In [1]: import numpy as np

In [2]: from numpy import linalg as LA

In [3]: np.set_printoptions(precision=2, suppress=True, linewidth=100, sign=" ")

In [4]: M = np.array([[0.02, 1.0, 0.9],
   ...:     [0.01, 1.01, 0.94],
   ...:     [0.0, 1.05, 1.02],
   ...:     [1.05, -0.05, 0.03],
   ...:     [1.0, -0.09, -0.01],
   ...:     [1.05, -0.06, -0.03],
   ...:     [1.99, 0.02, 0.04],
   ...:     [2.03, 0.01, 0.03],
   ...:     [1.97, -0.01, 0.03]])

In [5]: x0 = np.array([4, 0, -5])

In [6]: rhs = M @ x0

In [7]: np.round(LA.solve(M.T @ M, M.T @ rhs), 2) + 0
Out[7]: array([ 4.,  0., -5.])

In [8]: np.round(LA.pinv(M) @ M, 2) + 0
Out[8]: 
array([[ 1.,  0.,  0.],
       [ 0.,  1.,  0.],
       [ 0.,  0.,  1.]])

In [9]: rng = np.random.default_rng(153)

In [10]: rhs = rhs + 0.02 * rng.normal(size=9)

In [11]: print(rhs)
[-4.39 -4.65 -5.09  4.06  4.05  4.33  7.76  7.99  7.72]

In [12]: b, *_ = LA.lstsq(M, rhs)

In [13]: print(b)
[ 4.    0.04 -5.02]

In [14]: b.round()
Out[14]: array([ 4.,  0., -5.])

In [15]: print(np.round(LA.norm(M, 2) / LA.norm(M), 2))
0.85

In [16]: print(LA.matrix_rank(M, rtol=0.1))
2

In [17]: LA.cond(M) > 100
Out[17]: np.False_

In [18]: hat = M @ LA.solve(M.T @ M, M.T)

In [19]: print(np.allclose(hat @ hat, hat))
True

In [20]: left, sigma, vt = LA.svd(M)

In [21]: sigma
Out[21]: array([ 3.9 ,  2.42,  0.07])

In [22]: out = left[:, :2] @ np.diag(sigma[:2]) @ vt[:2]

In [23]: round(LA.norm(M - out) / LA.norm(M), 2)
Out[23]: np.float64(0.02)

In [24]: LA.matrix_rank(M, rtol=0.05)
Out[24]: np.int64(2)

In [25]: W0 = np.load("layer11.npy")

In [26]: W0
Out[26]: 
array([[-5, -4,  3, -2,  2, -4, -1,  2,  1],
       [ 1, -5, -4,  3, -2,  2, -4, -1,  2],
       [ 2,  1, -5, -4,  3, -2,  2, -4, -1],
       [-1,  2,  1, -5, -4,  3, -2,  2, -4],
       [-4, -1,  2,  1, -5, -4,  3, -2,  2],
       [ 2, -4, -1,  2,  1, -5, -4,  3, -2],
       [-2,  2, -4, -1,  2,  1, -5, -4,  3],
       [ 3, -2,  2, -4, -1,  2,  1, -5, -4],
       [-4,  3, -2,  2, -4, -1,  2,  1, -5]])

In [27]: idx = rng.permutation(9)

In [28]: print(idx)
[ 5  0  6  1  7  4  3  2  8]

In [29]: out = W0[idx][:, idx]

In [30]: np.sort(np.abs(LA.eigvals(out)))
Out[30]: array([  3.22,   3.22,   8.  ,   8.  ,   8.  ,   9.55,   9.55,  12.75,  12.75])

In [31]: np.trace(out)
Out[31]: np.int64(-45)

In [32]: out = M / LA.norm(M, axis=1, keepdims=True)

In [33]: G = out @ out.T

In [34]: (G - 2 * np.eye(9)).round(6).argmax(axis=1)
Out[34]: array([ 1,  0,  1,  8,  5,  4,  7,  6,  7])

In [35]: np.argwhere(np.triu(np.abs(G) > 0.95, 1))
Out[35]: 
array([[ 0,  1],
       [ 0,  2],
       [ 1,  2],
       [ 3,  4],
       [ 3,  5],
       [ 3,  6],
       [ 3,  7],
       [ 3,  8],
       [ 4,  5],
       [ 4,  6],
       [ 4,  7],
       [ 4,  8],
       [ 5,  6],
       [ 5,  7],
       [ 5,  8],
       [ 6,  7],
       [ 6,  8],
       [ 7,  8]])

In [36]: G[3].round(2) + 0
Out[36]: array([ 0.  , -0.01, -0.01,  1.  ,  1.  ,  1.  ,  1.  ,  1.  ,  1.  ])

In [37]: round(float(np.degrees(np.arccos(np.clip(G[3, 2], -1, 1)))), 2)
Out[37]: 90.82

In [38]: print(LA.norm(out, axis=1))
[ 1.  1.  1.  1.  1.  1.  1.  1.  1.]

In [39]: G.round(2) + 0
Out[39]: 
array([[ 1.  ,  1.  ,  1.  ,  0.  , -0.06, -0.05,  0.04,  0.03,  0.02],
       [ 1.  ,  1.  ,  1.  , -0.01, -0.07, -0.05,  0.03,  0.02,  0.01],
       [ 1.  ,  1.  ,  1.  , -0.01, -0.07, -0.06,  0.02,  0.01,  0.01],
       [ 0.  , -0.01, -0.01,  1.  ,  1.  ,  1.  ,  1.  ,  1.  ,  1.  ],
       [-0.06, -0.07, -0.07,  1.  ,  1.  ,  1.  ,  0.99,  1.  ,  1.  ],
       [-0.05, -0.05, -0.06,  1.  ,  1.  ,  1.  ,  1.  ,  1.  ,  1.  ],
       [ 0.04,  0.03,  0.02,  1.  ,  0.99,  1.  ,  1.  ,  1.  ,  1.  ],
       [ 0.03,  0.02,  0.01,  1.  ,  1.  ,  1.  ,  1.  ,  1.  ,  1.  ],
       [ 0.02,  0.01,  0.01,  1.  ,  1.  ,  1.  ,  1.  ,  1.  ,  1.  ]])

In [40]: (W0 @ W0)[0]
Out[40]: array([ 17,  50,  -2, -15,  -7,  14,  62, -43, -12])

In [41]: W0 @ (-1.0) ** np.arange(9)
Out[41]: array([  8.,  -6.,  10., -12.,   4.,   0.,  -4.,  10., -18.])

In [42]: W0 @ np.ones(9)
Out[42]: array([-8., -8., -8., -8., -8., -8., -8., -8., -8.])

In [43]: print(LA.matrix_power(W0, 3))
[[-173 -225 -492  306  252  -63 -645  -27  555]
 [ 555 -173 -225 -492  306  252  -63 -645  -27]
 [ -27  555 -173 -225 -492  306  252  -63 -645]
 [-645  -27  555 -173 -225 -492  306  252  -63]
 [ -63 -645  -27  555 -173 -225 -492  306  252]
 [ 252  -63 -645  -27  555 -173 -225 -492  306]
 [ 306  252  -63 -645  -27  555 -173 -225 -492]
 [-492  306  252  -63 -645  -27  555 -173 -225]
 [-225 -492  306  252  -63 -645  -27  555 -173]]

In [44]: np.trace(W0)
Out[44]: np.int64(-45)

In [45]: (W0 - W0.T) / 2
Out[45]: 
array([[ 0. , -2.5,  0.5, -0.5,  3. , -3. ,  0.5, -0.5,  2.5],
       [ 2.5,  0. , -2.5,  0.5, -0.5,  3. , -3. ,  0.5, -0.5],
       [-0.5,  2.5,  0. , -2.5,  0.5, -0.5,  3. , -3. ,  0.5],
       [ 0.5, -0.5,  2.5,  0. , -2.5,  0.5, -0.5,  3. , -3. ],
       [-3. ,  0.5, -0.5,  2.5,  0. , -2.5,  0.5, -0.5,  3. ],
       [ 3. , -3. ,  0.5, -0.5,  2.5,  0. , -2.5,  0.5, -0.5],
       [-0.5,  3. , -3. ,  0.5, -0.5,  2.5,  0. , -2.5,  0.5],
       [ 0.5, -0.5,  3. , -3. ,  0.5, -0.5,  2.5,  0. , -2.5],
       [-2.5,  0.5, -0.5,  3. , -3. ,  0.5, -0.5,  2.5,  0. ]])

In [46]: np.sort(np.abs(LA.eigvals(W0)))
Out[46]: array([  3.22,   3.22,   8.  ,   8.  ,   8.  ,   9.55,   9.55,  12.75,  12.75])

In [47]: W0 @ W0
Out[47]: 
array([[ 17,  50,  -2, -15,  -7,  14,  62, -43, -12],
       [-12,  17,  50,  -2, -15,  -7,  14,  62, -43],
       [-43, -12,  17,  50,  -2, -15,  -7,  14,  62],
       [ 62, -43, -12,  17,  50,  -2, -15,  -7,  14],
       [ 14,  62, -43, -12,  17,  50,  -2, -15,  -7],
       [ -7,  14,  62, -43, -12,  17,  50,  -2, -15],
       [-15,  -7,  14,  62, -43, -12,  17,  50,  -2],
       [ -2, -15,  -7,  14,  62, -43, -12,  17,  50],
       [ 50,  -2, -15,  -7,  14,  62, -43, -12,  17]])

In [48]: (W0 + W0.T) / 2
Out[48]: 
array([[-5. , -1.5,  2.5, -1.5, -1. , -1. , -1.5,  2.5, -1.5],
       [-1.5, -5. , -1.5,  2.5, -1.5, -1. , -1. , -1.5,  2.5],
       [ 2.5, -1.5, -5. , -1.5,  2.5, -1.5, -1. , -1. , -1.5],
       [-1.5,  2.5, -1.5, -5. , -1.5,  2.5, -1.5, -1. , -1. ],
       [-1. , -1.5,  2.5, -1.5, -5. , -1.5,  2.5, -1.5, -1. ],
       [-1. , -1. , -1.5,  2.5, -1.5, -5. , -1.5,  2.5, -1.5],
       [-1.5, -1. , -1. , -1.5,  2.5, -1.5, -5. , -1.5,  2.5],
       [ 2.5, -1.5, -1. , -1. , -1.5,  2.5, -1.5, -5. , -1.5],
       [-1.5,  2.5, -1.5, -1. , -1. , -1.5,  2.5, -1.5, -5. ]])
